>>> import numpy as np
>>> import numpy.linalg as la
>>> np.set_printoptions(precision=2, suppress=True, linewidth=200, legacy="1.25")
>>> X = np.load("arr.npy")
>>> X
array([[ 0.86,  0.02,  0.2 ,  0.21, -0.19],
       [ 0.02,  0.4 ,  0.12, -0.39, -0.27],
       [ 0.2 ,  0.12,  0.08, -0.06, -0.12],
       [ 0.21, -0.39, -0.06,  0.44,  0.22],
       [-0.19, -0.27, -0.12,  0.22,  0.22]])
>>> # symmetric, so the eigenvalues are real
>>> w, V = la.eigh(X)
>>> round(float(w.sum()), 2), np.trace(X)
(2.0, 2.0)
>>> np.round(V.T @ X @ V, 2) + 0
array([[0., 0., 0., 0., 0.],
       [0., 0., 0., 0., 0.],
       [0., 0., 0., 0., 0.],
       [0., 0., 0., 1., 0.],
       [0., 0., 0., 0., 1.]])
>>> np.round(la.svd(X, compute_uv=False), 2) + 0
array([1., 1., 0., 0., 0.])
>>> np.unique(X.round(6), axis=0).shape
(5, 5)
>>> round(np.trace(la.pinv(X) @ X), 2)
2.0
>>> f = np.array([-1, 0, -2, -3, 0, 1, 3, -3, 0, 3, -2, -3, 0, 3, 2])
>>> rng = np.random.default_rng(398)
>>> A = np.outer(rng.normal(size=37), f) + 0.02 * rng.normal(size=(37, 15))
>>> A.round(2) + 0
array([[ 0.97,  0.03,  1.88,  2.83,  0.01, -0.97, -2.86,  2.83, -0.01, -2.87,  1.91,  2.84, -0.01, -2.86, -1.87],
       [ 0.86,  0.02,  1.74,  2.65, -0.02, -0.92, -2.64,  2.61,  0.01, -2.66,  1.76,  2.61,  0.01, -2.64, -1.77],
       [ 1.31,  0.  ,  2.7 ,  4.1 , -0.01, -1.33, -4.09,  4.09, -0.02, -4.07,  2.7 ,  4.12,  0.  , -4.09, -2.73],
       [-0.7 , -0.02, -1.45, -2.14,  0.01,  0.74,  2.14, -2.14,  0.02,  2.16, -1.45, -2.18,  0.  ,  2.18,  1.43],
       [-0.11,  0.  , -0.18, -0.26, -0.01,  0.07,  0.29, -0.27,  0.  ,  0.29, -0.18, -0.27,  0.  ,  0.3 ,  0.21],
       [ 0.79,  0.01,  1.64,  2.47, -0.05, -0.85, -2.49,  2.5 ,  0.02, -2.53,  1.65,  2.43,  0.01, -2.46, -1.66],
       [ 1.47,  0.01,  2.9 ,  4.39,  0.01, -1.45, -4.36,  4.38, -0.01, -4.37,  2.91,  4.37,  0.01, -4.36, -2.9 ],
       [ 0.35, -0.02,  0.66,  1.  , -0.01, -0.33, -1.01,  1.01,  0.  , -1.04,  0.69,  1.04,  0.02, -1.  , -0.64],
       [ 0.62,  0.  ,  1.2 ,  1.76, -0.02, -0.62, -1.82,  1.8 ,  0.02, -1.82,  1.23,  1.81,  0.  , -1.82, -1.21],
       [-0.55,  0.02, -1.11, -1.62, -0.01,  0.52,  1.62, -1.63,  0.01,  1.64, -1.09, -1.63, -0.01,  1.6 ,  1.09],
       [ 0.34, -0.01,  0.63,  1.05,  0.02, -0.33, -0.99,  1.01,  0.02, -1.02,  0.64,  0.99, -0.02, -1.  , -0.68],
       [ 0.48, -0.03,  1.  ,  1.5 ,  0.  , -0.5 , -1.47,  1.52, -0.01, -1.48,  1.  ,  1.48,  0.  , -1.5 , -0.97],
       [ 0.62,  0.02,  1.17,  1.75,  0.01, -0.59, -1.78,  1.78,  0.  , -1.78,  1.21,  1.74,  0.02, -1.75, -1.17],
       [-0.22, -0.02, -0.43, -0.66,  0.01,  0.19,  0.7 , -0.64,  0.01,  0.68, -0.42, -0.65,  0.01,  0.65,  0.46],
       [-1.08,  0.  , -2.16, -3.2 , -0.02,  1.11,  3.16, -3.19,  0.01,  3.18, -2.13, -3.16,  0.  ,  3.21,  2.08],
       [ 0.09,  0.02,  0.16,  0.21,  0.  , -0.07, -0.2 ,  0.22, -0.03, -0.2 ,  0.15,  0.21,  0.  , -0.22, -0.18],
       [-0.23, -0.01, -0.49, -0.69,  0.01,  0.23,  0.69, -0.71,  0.  ,  0.7 , -0.48, -0.67,  0.02,  0.69,  0.47],
       [-0.03, -0.01, -0.05, -0.09,  0.04,  0.  ,  0.07, -0.07, -0.02,  0.06, -0.03, -0.06,  0.01,  0.04,  0.01],
       [ 0.77,  0.01,  1.56,  2.37,  0.  , -0.81, -2.35,  2.35, -0.02, -2.35,  1.58,  2.32,  0.  , -2.38, -1.55],
       [ 0.21, -0.02,  0.49,  0.73, -0.01, -0.23, -0.77,  0.77,  0.01, -0.79,  0.47,  0.73,  0.01, -0.73, -0.51],
       [ 0.81, -0.03,  1.62,  2.46, -0.02, -0.81, -2.46,  2.47,  0.04, -2.47,  1.63,  2.5 ,  0.  , -2.44, -1.65],
       [-1.66, -0.02, -3.33, -4.97,  0.02,  1.66,  4.99, -4.99,  0.03,  5.02, -3.33, -4.98,  0.03,  4.99,  3.34],
       [ 1.11,  0.  ,  2.21,  3.34,  0.04, -1.12, -3.32,  3.32, -0.01, -3.34,  2.23,  3.34,  0.03, -3.34, -2.25],
       [-2.05,  0.01, -4.11, -6.15,  0.01,  2.02,  6.16, -6.15,  0.02,  6.12, -4.09, -6.14,  0.  ,  6.17,  4.14],
       [ 1.54, -0.01,  3.1 ,  4.64,  0.01, -1.56, -4.62,  4.65, -0.01, -4.6 ,  3.17,  4.63,  0.01, -4.65, -3.08],
       [ 0.68,  0.03,  1.33,  2.  , -0.01, -0.64, -1.95,  1.92,  0.  , -1.95,  1.29,  1.93,  0.  , -1.95, -1.3 ],
       [ 1.63,  0.01,  3.29,  4.9 , -0.01, -1.62, -4.88,  4.88, -0.01, -4.88,  3.24,  4.91,  0.03, -4.9 , -3.3 ],
       [ 1.06,  0.  ,  2.04,  3.07,  0.  , -1.05, -3.11,  3.12, -0.04, -3.12,  2.08,  3.12, -0.03, -3.07, -2.09],
       [ 0.66, -0.02,  1.33,  1.9 ,  0.01, -0.65, -1.95,  1.97, -0.01, -1.98,  1.35,  1.97,  0.02, -2.  , -1.34],
       [ 0.73, -0.03,  1.4 ,  2.14,  0.01, -0.69, -2.16,  2.14,  0.  , -2.12,  1.41,  2.13,  0.01, -2.17, -1.47],
       [ 0.83, -0.03,  1.6 ,  2.39,  0.01, -0.81, -2.44,  2.4 , -0.03, -2.38,  1.6 ,  2.4 ,  0.02, -2.43, -1.62],
       [-0.42,  0.01, -0.87, -1.3 , -0.04,  0.4 ,  1.28, -1.3 ,  0.01,  1.29, -0.84, -1.27, -0.01,  1.3 ,  0.87],
       [ 0.19, -0.03,  0.42,  0.62, -0.01, -0.22, -0.67,  0.65, -0.03, -0.68,  0.43,  0.64,  0.02, -0.63, -0.44],
       [-2.08, -0.02, -4.25, -6.32,  0.02,  2.1 ,  6.37, -6.3 ,  0.03,  6.36, -4.22, -6.34, -0.02,  6.31,  4.25],
       [-0.01,  0.01,  0.02,  0.  ,  0.01,  0.01,  0.  ,  0.03,  0.03,  0.05,  0.01,  0.02, -0.02,  0.  ,  0.  ],
       [ 0.97,  0.01,  1.81,  2.73, -0.03, -0.93, -2.76,  2.78,  0.03, -2.74,  1.87,  2.79,  0.03, -2.78, -1.88],
       [-0.52, -0.03, -1.16, -1.7 , -0.02,  0.57,  1.74, -1.73,  0.  ,  1.68, -1.16, -1.71,  0.  ,  1.73,  1.16]])
>>> np.round(np.sort(np.abs(la.eigvals(X))), 2) + 0
array([0., 0., 0., 1., 1.])
>>> la.matrix_power(X, 3)
array([[ 0.86,  0.02,  0.2 ,  0.21, -0.19],
       [ 0.02,  0.4 ,  0.12, -0.39, -0.27],
       [ 0.2 ,  0.12,  0.08, -0.06, -0.12],
       [ 0.21, -0.39, -0.06,  0.44,  0.22],
       [-0.19, -0.27, -0.12,  0.22,  0.22]])
>>> np.allclose(X @ X.T, X.T @ X)
True
>>> print(np.round(la.det(X), 2))
-0.0
